>>> import numpy as np
>>> np.set_printoptions(precision=2, suppress=True, linewidth=200, floatmode="fixed")
>>> def rd(a):
...     return np.round(a, 2) + 0
... 
>>> basis = np.array([[3, -5, -1], [-1, 3, 5], [-3, -5, 3]])
>>> rng = np.random.default_rng(8)
>>> J = (rng.random((14, 3)) < 0.25) @ basis
>>> J
array([[ 0,  0,  0],
       [ 0,  0,  0],
       [-3, -5,  3],
       [-1,  3,  5],
       [ 2, -2,  4],
       [ 0,  0,  0],
       [ 0,  0,  0],
       [ 3, -5, -1],
       [ 2, -2,  4],
       [ 0,  0,  0],
       [-4, -2,  8],
       [-1,  3,  5],
       [ 0,  0,  0],
       [ 3, -5, -1]])
>>> # rows 0 and 1 are equal
>>> cov = np.cov(J, rowvar=False)
>>> print(rd(np.corrcoef(J[:, 2], J[:, 0])[0, 1]))
-0.58
>>> rd(cov)
array([[ 4.07, -1.53, -3.30],
       [-1.53,  6.84,  1.69],
       [-3.30,  1.69,  8.07]])
>>> np.argwhere(np.triu(np.abs(np.corrcoef(J.T)) > 0.8, 1))
array([], shape=(0, 2), dtype=int64)
>>> rd(J.std(axis=0))
array([1.94, 2.52, 2.74])
>>> cov.shape
(3, 3)
>>> rd(np.polyfit(J[:, 2], J[:, 0], 1))
array([-0.41,  0.86])
>>> print(np.argsort(-J.std(axis=0).round(6), kind="stable"))
[2 1 0]
>>> Xc = J - J.mean(axis=0)
>>> Uu, sig, vt = np.linalg.svd(Xc, full_matrices=False)
>>> rd(Xc.mean(axis=0))
array([0.00, 0.00, 0.00])
>>> (np.sign(Uu[:, 0]) == np.sign(Uu[0, 0])).astype(int)
array([1, 1, 0, 0, 0, 1, 1, 1, 0, 1, 0, 0, 1, 1])
>>> rd(np.abs(vt[-1]))
array([0.88, 0.12, 0.46])
>>> rd((sig ** 2).sum() ** 2 / (sig ** 4).sum())
np.float64(2.24)
>>> np.linalg.matrix_rank(Xc)
np.int64(3)
>>> rd(vt[0] * np.sign(vt[0, np.abs(vt[0]).argmax()]))
array([-0.46,  0.46,  0.76])
>>> rd(sig)
array([12.01,  8.64,  5.28])
>>> proj = J @ np.linalg.solve(J.T @ J, J.T)
>>> rd(np.trace(proj))
np.float64(3.0)
>>> print(rd(np.linalg.eigvalsh(proj)))
[0.00 0.00 0.00 0.00 0.00 0.00 0.00 0.00 0.00 0.00 0.00 1.00 1.00 1.00]
>>> print(np.linalg.matrix_rank(np.eye(14) - proj))
11
>>> print(rd(proj @ J[:, 2]))
[ 0.00  0.00  3.00  5.00  4.00  0.00  0.00 -1.00  4.00  0.00  8.00  5.00  0.00 -1.00]
>>> m1 = np.loadtxt("mat.csv", delimiter=",")
>>> m1
array([[ 8.00,  2.00, -2.00],
       [ 0.00,  0.00, -4.00],
       [ 0.00,  2.00,  6.00]])
>>> vec = np.array([-8, 0, 4])
>>> y = m1 @ vec
>>> beta, lr = np.zeros(3), 1 / np.linalg.norm(m1, 2) ** 2
>>> for i in range(3):
...     beta -= lr * m1.T @ (m1 @ beta - y)
...     if i % 1 == 0: print(i, round(np.linalg.norm(m1 @ beta - y), 2))
... 
0 2.5
1 1.64
2 1.47
>>> rd(beta)
array([-7.57, -1.29,  4.34])
>>> rd(np.sort(np.abs(np.linalg.eigvals(m1))))
array([2.00, 4.00, 8.00])
>>> rd(np.linalg.det(m1))
np.float64(64.0)
>>> np.allclose(m1 @ m1.T, m1.T @ m1)
False
>>> m1.inv()
Traceback (most recent call last):
  File "<python-input-40>", line 1, in <module>
    m1.inv()
    ^^^^^^
AttributeError: 'numpy.ndarray' object has no attribute 'inv'
>>> (m1 - m1.T) / 2
array([[ 0.00,  1.00, -1.00],
       [-1.00,  0.00, -3.00],
       [ 1.00,  3.00,  0.00]])
>>> np.linalg.determinant(m1)
Traceback (most recent call last):
  File "<python-input-42>", line 1, in <module>
    np.linalg.determinant(m1)
    ^^^^^^^^^^^^^^^^^^^^^
AttributeError: module 'numpy.linalg' has no attribute 'determinant'
>>> ev, V = np.linalg.eig(m1)
>>> rd(np.sort(np.linalg.eigvals(m1 @ m1)))
array([ 4.00, 16.00, 64.00])
>>> rd(np.sort(np.linalg.eigvals(np.linalg.inv(m1))))
array([0.12, 0.25, 0.50])
>>> mat = np.diag(np.array([-1, -3, 0])) + 4 * np.eye(3, k=1) + 4 * np.eye(3, k=-1)
>>> mat
array([[-1.00,  4.00,  0.00],
       [ 4.00, -3.00,  4.00],
       [ 0.00,  4.00,  0.00]])
>>> # symmetric, so the eigenvalues are real
>>> ev, V = np.linalg.eigh(mat)
>>> rd(V.T @ V)
array([[1.00, 0.00, 0.00],
       [0.00, 1.00, 0.00],
       [0.00, 0.00, 1.00]])
>>> rd(np.linalg.svd(mat, compute_uv=False))
array([7.56, 4.08, 0.52])
>>> np.unique(ev.round(6) + 0, return_counts=True)[1]
array([1, 1, 1])
>>> ev.sum(), np.trace(mat)
(np.float64(-4.0), np.float64(-4.0))
>>> np.abs(V[:, -1]).round(6).argmax()
np.int64(1)
>>> rd(ev)
array([-7.56, -0.52,  4.08])
>>> rd(np.abs(V[:, -1]))
array([0.49, 0.62, 0.61])
>>> rd(V @ np.diag(ev) @ V.T)
array([[-1.00,  4.00,  0.00],
       [ 4.00, -3.00,  4.00],
       [ 0.00,  4.00,  0.00]])
>>> other = np.array([[4, -7], [1, 3]])
>>> basis = np.kron(other, mat)
>>> basis
array([[ -4.00,  16.00,   0.00,   7.00, -28.00,  -0.00],
       [ 16.00, -12.00,  16.00, -28.00,  21.00, -28.00],
       [  0.00,  16.00,   0.00,  -0.00, -28.00,  -0.00],
       [ -1.00,   4.00,   0.00,  -3.00,  12.00,   0.00],
       [  4.00,  -3.00,   4.00,  12.00,  -9.00,  12.00],
       [  0.00,   4.00,   0.00,   0.00,  12.00,   0.00]])
>>> print(np.linalg.matrix_rank(basis))
6
>>> t = np.radians(120)
>>> r_ = np.eye(6)
>>> r_[4, 4] = r_[5, 5] = np.cos(t)
>>> r_[4, 5], r_[5, 4] = -np.sin(t), np.sin(t)
>>> rd(r_)
array([[ 1.00,  0.00,  0.00,  0.00,  0.00,  0.00],
       [ 0.00,  1.00,  0.00,  0.00,  0.00,  0.00],
       [ 0.00,  0.00,  1.00,  0.00,  0.00,  0.00],
       [ 0.00,  0.00,  0.00,  1.00,  0.00,  0.00],
       [ 0.00,  0.00,  0.00,  0.00, -0.50, -0.87],
       [ 0.00,  0.00,  0.00,  0.00,  0.87, -0.50]])
>>> other = basis @ r_.T
>>> rd(np.linalg.svd(basis, compute_uv=False)), rd(np.linalg.svd(other, compute_uv=False))
(array([63.15, 34.07, 17.18,  9.27,  4.34,  1.18]), array([63.15, 34.07, 17.18,  9.27,  4.34,  1.18]))
>>> np.allclose(basis @ basis.T, other @ other.T)
True
>>> other = r_ / np.linalg.norm(r_, axis=1, keepdims=True)
>>> cov = other @ other.T
>>> print(rd(np.linalg.norm(other, axis=1)))
[1.00 1.00 1.00 1.00 1.00 1.00]
>>> (cov - 2 * np.eye(6)).round(6).argmax(axis=1)
array([1, 0, 0, 0, 0, 0])
>>> np.argwhere(np.triu(np.abs(cov) > 0.95, 1))
array([], shape=(0, 2), dtype=int64)
>>> rd(cov)
array([[1.00, 0.00, 0.00, 0.00, 0.00, 0.00],
       [0.00, 1.00, 0.00, 0.00, 0.00, 0.00],
       [0.00, 0.00, 1.00, 0.00, 0.00, 0.00],
       [0.00, 0.00, 0.00, 1.00, 0.00, 0.00],
       [0.00, 0.00, 0.00, 0.00, 1.00, 0.00],
       [0.00, 0.00, 0.00, 0.00, 0.00, 1.00]])
>>> print([round(float(np.linalg.det(mat[:i, :i])), 2) + 0 for i in range(1, 4)])
[-1.0, -13.0, 16.0]
>>> try:
...     np.linalg.cholesky(mat)
... except np.linalg.LinAlgError as e:
...     print(repr(e))
... 
LinAlgError('Matrix is not positive definite')
>>> A = np.loadtxt("w.csv", delimiter=",")
>>> rd(A)
array([[-1.05,  2.18,  1.78],
       [ 0.48, -0.33,  2.94],
       [ 1.32, -2.52, -0.94],
       [-0.96,  2.05,  1.97],
       [ 0.10, -0.70, -2.92],
       [-1.49,  2.52, -0.66],
       [ 1.49, -2.57,  0.43],
       [-0.34,  1.09,  2.77],
       [ 1.26, -1.89,  1.96],
       [ 1.44, -2.61, -0.34],
       [ 1.44, -2.34,  1.21],
       [-0.65,  0.64, -2.86],
       [-0.34,  1.10,  2.77],
       [-0.16, -0.25, -2.99],
       [ 1.23, -1.81,  2.05],
       [-0.37,  1.15,  2.74]])
>>> # looks like rank 2
>>> Uu, sig, vt = np.linalg.svd(A)
>>> np.argmax(sig[:-1] / (sig[1:] + 1e-6)) + 1
np.int64(2)
>>> rd(sig)
array([8.84, 8.11, 0.00])
>>> other = Uu[:, :2] @ np.diag(sig[:2]) @ vt[:2]
>>> rd(np.linalg.norm(A - other, 2)), rd(sig[2])
(np.float64(0.0), np.float64(0.0))
>>> np.linalg.matrix_rank(other)
np.int64(2)
>>> data = np.loadtxt("a.csv", delimiter=",")
>>> data
array([[3.00, 1.00, 1.00, 1.00, 1.00],
       [1.00, 3.00, 1.00, 1.00, 1.00],
       [1.00, 1.00, 3.00, 1.00, 1.00],
       [1.00, 1.00, 1.00, 3.00, 1.00],
       [1.00, 1.00, 1.00, 1.00, 3.00]])
>>> # symmetric, so the eigenvalues are real
>>> ev, V = np.linalg.eigh(data)
>>> vec = np.array([-1, 0, -4, 5, -5])
>>> vec @ data @ vec
np.float64(159.0)
>>> rd(V * np.sqrt(ev) @ V.T)
array([[1.66, 0.25, 0.25, 0.25, 0.25],
       [0.25, 1.66, 0.25, 0.25, 0.25],
       [0.25, 0.25, 1.66, 0.25, 0.25],
       [0.25, 0.25, 0.25, 1.66, 0.25],
       [0.25, 0.25, 0.25, 0.25, 1.66]])
>>> np.abs(data).sum(axis=1).max(), np.abs(ev).max()
(np.float64(7.0), np.float64(7.0))
>>> rd(np.linalg.eigvalsh(data[1:, 1:]))
array([2.00, 2.00, 2.00, 6.00])
>>> u = np.array([-1, -3, -1])
>>> K = u[np.abs(np.subtract.outer(np.arange(3), np.arange(3)))]
>>> K
array([[-1, -3, -1],
       [-3, -1, -3],
       [-1, -3, -1]])
>>> # symmetric
>>> def softmax(z):
...     e = np.exp(z - z.max(axis=-1, keepdims=True))
...     return e / e.sum(axis=-1, keepdims=True)
... 
>>> rd(softmax(K).sum(axis=1))
array([1.00, 1.00, 1.00])
>>> S = K @ K.T / np.sqrt(3)
>>> print(rd(softmax(S + np.triu(np.full(S.shape, -np.inf), 1))))
[[1.00 0.00 0.00]
 [0.00 1.00 0.00]
 [0.43 0.14 0.43]]
>>> rd(softmax(S))
array([[0.43, 0.14, 0.43],
       [0.00, 0.99, 0.00],
       [0.43, 0.14, 0.43]])
>>> print([round(float(x), 2) for x in np.linalg.svd(K, compute_uv=False)[:3]])
[5.77, 2.77, 0.0]
>>> ev, V = np.linalg.eigh(K)
>>> print(rd(ev))
[-5.77  0.00  2.77]
>>> rd(np.linalg.eigvalsh(K + -2 * np.eye(3)))
array([-7.77, -2.00,  0.77])
>>> rd(np.linalg.svd(K, compute_uv=False))
array([5.77, 2.77, 0.00])
>>> rd(V.T @ K @ V)
array([[-5.77,  0.00,  0.00],
       [ 0.00,  0.00,  0.00],
       [ 0.00,  0.00,  2.77]])
>>> np.allclose(K @ K.T, K.T @ K)
True
>>> np.linalg.matrix_power(K, 3)
array([[-49, -75, -49],
       [-75, -73, -75],
       [-49, -75, -49]])
>>> rd(np.sort(np.abs(np.linalg.eigvals(K))))
array([0.00, 2.77, 5.77])
>>> np.linalg.determinant(K)
Traceback (most recent call last):
  File "<python-input-114>", line 1, in <module>
    np.linalg.determinant(K)
    ^^^^^^^^^^^^^^^^^^^^^
AttributeError: module 'numpy.linalg' has no attribute 'determinant'
>>> rd(np.abs(np.linalg.eigvals(K)).max())
np.float64(5.77)
>>> rd(np.linalg.det(K))
np.float64(0.0)
>>> other = np.array([[1, -1, 1], [0, -2, -1]])
>>> basis = np.kron(other, K)
>>> rd(np.linalg.norm(basis, 2)), rd(np.linalg.norm(other, 2) * np.linalg.norm(K, 2))
(np.float64(13.43), np.float64(13.43))
>>> F = np.array([[0, 2, 0, 0, 0],
...     [0, 0, 0, 9, 0],
...     [0, 0, 9, 0, 0],
...     [0, 0, 0, 0, 8],
...     [9, 0, 0, 0, 0]])
>>> F
array([[0, 2, 0, 0, 0],
       [0, 0, 0, 9, 0],
       [0, 0, 9, 0, 0],
       [0, 0, 0, 0, 8],
       [9, 0, 0, 0, 0]])
>>> try:
...     np.linalg.inv(A)
... except np.linalg.LinAlgError as e:
...     print(e)
... 
Last 2 dimensions of the array must be square
>>> np.linalg.lstsq(A[:-1].T, A[-1])[2]
np.int32(2)
>>> rd(A @ np.linalg.pinv(A) @ A)
array([[-1.05,  2.18,  1.78],
       [ 0.48, -0.33,  2.94],
       [ 1.32, -2.52, -0.94],
       [-0.96,  2.05,  1.97],
       [ 0.10, -0.70, -2.92],
       [-1.49,  2.52, -0.66],
       [ 1.49, -2.57,  0.43],
       [-0.34,  1.09,  2.77],
       [ 1.26, -1.89,  1.96],
       [ 1.44, -2.61, -0.34],
       [ 1.44, -2.34,  1.21],
       [-0.65,  0.64, -2.86],
       [-0.34,  1.10,  2.77],
       [-0.16, -0.25, -2.99],
       [ 1.23, -1.81,  2.05],
       [-0.37,  1.15,  2.74]])
>>> vec = np.array([-3, -1, -3, 2, -1])
>>> y = F @ vec
>>> y
array([ -2,  18, -27,  -8, -27])
>>> rd(np.linalg.solve(F, y))
array([-3.00, -1.00, -3.00,  2.00, -1.00])
>>> rd(np.linalg.solve(F.T, F[2]))
array([0.00, 0.00, 1.00, 0.00, 0.00])
>>> print(rd(np.linalg.solve(F, 4 * y)))
[-12.00  -4.00 -12.00   8.00  -4.00]
>>> rd(np.linalg.det(F))
np.float64(-11664.0)
>>> np.trace(F)
np.int64(9)
>>> F @ F
array([[ 0,  0,  0, 18,  0],
       [ 0,  0,  0,  0, 72],
       [ 0,  0, 81,  0,  0],
       [72,  0,  0,  0,  0],
       [ 0, 18,  0,  0,  0]])
>>> assert F == F.T
Traceback (most recent call last):
  File "<python-input-134>", line 1, in <module>
    assert F == F.T
           ^^^^^^^^
ValueError: The truth value of an array with more than one element is ambiguous. Use a.any() or a.all()
>>> F.inv()
Traceback (most recent call last):
  File "<python-input-135>", line 1, in <module>
    F.inv()
    ^^^^^
AttributeError: 'numpy.ndarray' object has no attribute 'inv'
>>> M = np.load("arr.npy")
>>> M
array([[ 0,  2,  2],
       [-2,  0, -2],
       [-2,  2,  0]])
>>> # antisymmetric, zero diagonal
>>> vec = np.array([-1, 1, 3])
>>> np.sign((M @ vec).round(6))
array([ 1, -1,  1])
>>> (M @ vec).argmax()
np.int64(0)
>>> M @ (2 * vec)
array([16, -8,  8])
